$ python3 -q
>>> import numpy as np
>>> np.set_printoptions(precision=3, suppress=True, linewidth=200)
>>> data = np.load("block1.npy")
>>> data
array([[ -3,  -3,  -3,  -3,  -3,  -3,  -3,  -3,  -3,  -3,  -3,  -3],
       [ -3,  -6,  -6,  -6,  -6,  -6,  -6,  -6,  -6,  -6,  -6,  -6],
       [ -3,  -6,  -9,  -9,  -9,  -9,  -9,  -9,  -9,  -9,  -9,  -9],
       [ -3,  -6,  -9, -12, -12, -12, -12, -12, -12, -12, -12, -12],
       [ -3,  -6,  -9, -12, -15, -15, -15, -15, -15, -15, -15, -15],
       [ -3,  -6,  -9, -12, -15, -18, -18, -18, -18, -18, -18, -18],
       [ -3,  -6,  -9, -12, -15, -18, -21, -21, -21, -21, -21, -21],
       [ -3,  -6,  -9, -12, -15, -18, -21, -24, -24, -24, -24, -24],
       [ -3,  -6,  -9, -12, -15, -18, -21, -24, -27, -27, -27, -27],
       [ -3,  -6,  -9, -12, -15, -18, -21, -24, -27, -30, -30, -30],
       [ -3,  -6,  -9, -12, -15, -18, -21, -24, -27, -30, -33, -33],
       [ -3,  -6,  -9, -12, -15, -18, -21, -24, -27, -30, -33, -36]])
>>> (data + data.T) / 2
array([[ -3.,  -3.,  -3.,  -3.,  -3.,  -3.,  -3.,  -3.,  -3.,  -3.,  -3.,  -3.],
       [ -3.,  -6.,  -6.,  -6.,  -6.,  -6.,  -6.,  -6.,  -6.,  -6.,  -6.,  -6.],
       [ -3.,  -6.,  -9.,  -9.,  -9.,  -9.,  -9.,  -9.,  -9.,  -9.,  -9.,  -9.],
       [ -3.,  -6.,  -9., -12., -12., -12., -12., -12., -12., -12., -12., -12.],
       [ -3.,  -6.,  -9., -12., -15., -15., -15., -15., -15., -15., -15., -15.],
       [ -3.,  -6.,  -9., -12., -15., -18., -18., -18., -18., -18., -18., -18.],
       [ -3.,  -6.,  -9., -12., -15., -18., -21., -21., -21., -21., -21., -21.],
       [ -3.,  -6.,  -9., -12., -15., -18., -21., -24., -24., -24., -24., -24.],
       [ -3.,  -6.,  -9., -12., -15., -18., -21., -24., -27., -27., -27., -27.],
       [ -3.,  -6.,  -9., -12., -15., -18., -21., -24., -27., -30., -30., -30.],
       [ -3.,  -6.,  -9., -12., -15., -18., -21., -24., -27., -30., -33., -33.],
       [ -3.,  -6.,  -9., -12., -15., -18., -21., -24., -27., -30., -33., -36.]])
>>> np.round(np.abs(np.linalg.eigvals(data)).max(), 3)
np.float64(190.227)
